$ python3 -q
>>> import numpy as np
>>> np.set_printoptions(precision=2, suppress=True, linewidth=200)
>>> K = np.load("block3.npy")
>>> print(K)
[[ 1 -1  1 -1  1 -1  1 -1]
 [ 1 -1 -1  1  1 -1 -1  1]
 [ 1  1  1  1 -1 -1 -1 -1]
 [ 1  1 -1 -1  1  1 -1 -1]
 [ 1 -1  1 -1 -1  1 -1  1]
 [ 1  1  1  1  1  1  1  1]
 [ 1  1 -1 -1 -1 -1  1  1]
 [ 1 -1 -1  1 -1  1  1 -1]]
>>> Y = K / np.linalg.norm(K, axis=1, keepdims=True)
>>> C2 = Y @ Y.T
>>> print(np.linalg.norm(Y, axis=1))
[1. 1. 1. 1. 1. 1. 1. 1.]
>>> print(np.argwhere(np.triu(np.abs(C2) > 0.95, 1)))
[]
>>> print(C2.round(2) + 0)
[[1. 0. 0. 0. 0. 0. 0. 0.]
 [0. 1. 0. 0. 0. 0. 0. 0.]
 [0. 0. 1. 0. 0. 0. 0. 0.]
 [0. 0. 0. 1. 0. 0. 0. 0.]
 [0. 0. 0. 0. 1. 0. 0. 0.]
 [0. 0. 0. 0. 0. 1. 0. 0.]
 [0. 0. 0. 0. 0. 0. 1. 0.]
 [0. 0. 0. 0. 0. 0. 0. 1.]]
>>> print((C2 - 2 * np.eye(8)).round(6).argmax(axis=1))
[1 0 0 0 0 0 0 0]
>>> print(round(float(np.linalg.norm(K[2], 1)), 2), np.round(np.linalg.norm(K[2], np.inf), 2))
8.0 1.0
>>> print(np.linalg.norm(K, axis=1).argmax())
0
>>> print(K[2] @ K[6])
0
>>> print(round(np.linalg.norm(K, 2), 2))
2.83
>>> print(np.round(np.linalg.norm(K, 1), 2), round(np.linalg.norm(K, np.inf), 2))
8.0 8.0
>>> print(K.reshape(-1, 2))
[[ 1 -1]
 [ 1 -1]
 [ 1 -1]
 [ 1 -1]
 [ 1 -1]
 [-1  1]
 [ 1 -1]
 [-1  1]
 [ 1  1]
 [ 1  1]
 [-1 -1]
 [-1 -1]
 [ 1  1]
 [-1 -1]
 [ 1  1]
 [-1 -1]
 [ 1 -1]
 [ 1 -1]
 [-1  1]
 [-1  1]
 [ 1  1]
 [ 1  1]
 [ 1  1]
 [ 1  1]
 [ 1  1]
 [-1 -1]
 [-1 -1]
 [ 1  1]
 [ 1 -1]
 [-1  1]
 [-1  1]
 [ 1 -1]]
>>> print(K.reshape(2, -1))
[[ 1 -1  1 -1  1 -1  1 -1  1 -1 -1  1  1 -1 -1  1  1  1  1  1 -1 -1 -1 -1  1  1 -1 -1  1  1 -1 -1]
 [ 1 -1  1 -1 -1  1 -1  1  1  1  1  1  1  1  1  1  1  1 -1 -1 -1 -1  1  1  1 -1 -1  1 -1  1  1 -1]]
>>> print(K.ravel(order="F"))
[ 1  1  1  1  1  1  1  1 -1 -1  1  1 -1  1  1 -1  1 -1  1 -1  1  1 -1 -1 -1  1  1 -1 -1  1 -1  1  1  1 -1  1 -1  1 -1 -1 -1 -1 -1  1  1  1 -1  1  1 -1 -1 -1 -1  1  1  1 -1  1 -1 -1  1  1  1 -1]
>>> blk = K.reshape(8, 2, -1)
>>> print(blk.sum(axis=1))
[[ 2 -2  2 -2]
 [ 2 -2 -2  2]
 [ 0  0  0  0]
 [ 2  2 -2 -2]
 [ 0  0  0  0]
 [ 2  2  2  2]
 [ 0  0  0  0]
 [ 0  0  0  0]]
>>> print(blk[:, 0])
[[ 1 -1  1 -1]
 [ 1 -1 -1  1]
 [ 1  1  1  1]
 [ 1  1 -1 -1]
 [ 1 -1  1 -1]
 [ 1  1  1  1]
 [ 1  1 -1 -1]
 [ 1 -1 -1  1]]
>>> J = np.loadtxt("sample18.csv", delimiter=",")
>>> print(J)
[[-0.4 -0.3  1.4]
 [ 0.8  0.1 -0.8]
 [-0.8  0.9 -2.3]
 [-1.4 -0.2  1. ]
 [ 0.1  0.4 -0.7]
 [-1.   0.   1.7]
 [-1.   0.   0.6]
 [ 1.7 -1.   1.4]
 [-0.6  1.5 -2.3]
 [-2.5  0.6  0.7]
 [-0.1  0.1  0.2]
 [ 0.4  2.  -1.1]
 [ 2.3  0.2  1.3]
 [ 0.5  0.1 -0.1]
 [-2.8 -0.8 -0.5]
 [ 0.9 -0.3 -0.9]
 [-1.2 -0.9 -0.2]
 [ 0.6  0.3  0. ]
 [ 4.   2.  16. ]
 [ 0.   0.4  0.7]
 [-1.5 -0.1 -1.1]
 [ 0.9  0.3  1.1]
 [-0.9  2.1  0.7]
 [ 0.8  1.7  0.3]
 [ 0.4  0.1  0. ]
 [-0.3 -1.8 -0.7]
 [-0.5  0.3  0.8]]
>>> r0 = np.array([1, 0, 0])
>>> print(np.cross(J[4, :3], J[13, :3]))
[ 0.03 -0.34 -0.19]
>>> print(np.polyval(r0, J[4]))
[0.01 0.16 0.49]
>>> cen = J - J.mean(axis=0)
>>> Uu, sv, vt = np.linalg.svd(cen, full_matrices=False)
>>> print(round((sv ** 2).sum() ** 2 / (sv ** 4).sum(), 2))
1.37
>>> print(np.searchsorted(np.cumsum(sv ** 2) / (sv ** 2).sum(), 0.9) + 1)
2
>>> print(np.linalg.matrix_rank(cen))
3
>>> print(sv)
[17.21  5.71  4.52]
>>> print(np.abs(vt[-1]))
[0.22 0.98 0.03]
>>> print((np.sign(Uu[:, 0]) == np.sign(Uu[0, 0])).astype(int))
[1 0 0 0 0 1 0 1 0 0 0 0 1 0 0 0 0 0 1 1 0 1 0 1 0 0 1]
>>> print(np.round(cen.mean(axis=0), 2) + 0)
[0. 0. 0.]
>>> print(vt[0] * np.sign(vt[0, np.abs(vt[0]).argmax()]))
[0.27 0.09 0.96]
>>> print(np.abs(Uu[:, 0]).argmax())
18
>>> print(np.round(np.linalg.norm(J, 1), 2), round(float(np.linalg.norm(J, np.inf)), 2))
38.6 22.0
>>> print(np.round(np.linalg.norm(J) ** 2 / np.linalg.norm(J, 2) ** 2, 2))
1.18
>>> theta = np.radians(180)
>>> Rm = np.eye(3)
>>> Rm[0, 0] = Rm[1, 1] = np.cos(theta)
>>> Rm[0, 1], Rm[1, 0] = -np.sin(theta), np.sin(theta)
>>> print(Rm.round(2) + 0)
[[-1.  0.  0.]
 [ 0. -1.  0.]
 [ 0.  0.  1.]]
>>> Y = J @ Rm.T
>>> print(np.allclose(J @ J.T, Y @ Y.T))
True
>>> print(np.abs(Y - J).max(axis=0))
[8.  4.2 0. ]
>>> dist = np.linalg.norm(J[:, None] - J[None], axis=-1)
>>> print(dist[1].round(6).argsort(kind="stable")[:4])
[ 1 15 13  4]
>>> print(np.linalg.matrix_rank(dist ** 2))
5
>>> print((dist + 1e9 * np.eye(27)).round(6).argmin(axis=1))
[ 5 15  8  6  1  0  3 12  2  3 24 23  7 24 20  1  6 13 12 26 16 19 23 17 13 16 19]
>>> print(np.flatnonzero(dist[1] < dist.mean() / 2))
[ 1  4 10 13 15 17 24]
>>> data = np.load("test1.npy")
>>> print(data)
[[0 0 0 0 0 1]
 [1 0 0 0 0 0]
 [0 0 0 0 1 0]
 [0 0 0 1 0 0]
 [0 1 0 0 0 0]
 [0 0 1 0 0 0]]
>>> print(np.linalg.matrix_rank(data))
6
>>> print(data.sum(axis=0))
[1 1 1 1 1 1]
>>> np.zeros(6, 6)
Traceback (most recent call last):
  File "<python-input-56>", line 1, in <module>
    np.zeros(6, 6)
    ~~~~~~~~^^^^^^
TypeError: Cannot interpret '6' as a data type
>>> print(data.mean(axis=0))
[0.17 0.17 0.17 0.17 0.17 0.17]
>>> print(np.linalg.svd(data, compute_uv=False))
[1. 1. 1. 1. 1. 1.]
>>> print(round(float(np.linalg.norm(data)), 2))
2.45
>>> print(data.shape)
(6, 6)
>>> print(np.unravel_index(np.abs(data).argmax(), data.shape))
(np.int64(0), np.int64(5))
>>> print(np.diff(data, axis=0))
[[ 1  0  0  0  0 -1]
 [-1  0  0  0  1  0]
 [ 0  0  0  1 -1  0]
 [ 0  1  0 -1  0  0]
 [ 0 -1  1  0  0  0]]
>>> print(np.abs(data).max())
1
>>> print(data - data[0])
[[ 0  0  0  0  0  0]
 [ 1  0  0  0  0 -1]
 [ 0  0  0  0  1 -1]
 [ 0  0  0  1  0 -1]
 [ 0  1  0  0  0 -1]
 [ 0  0  1  0  0 -1]]
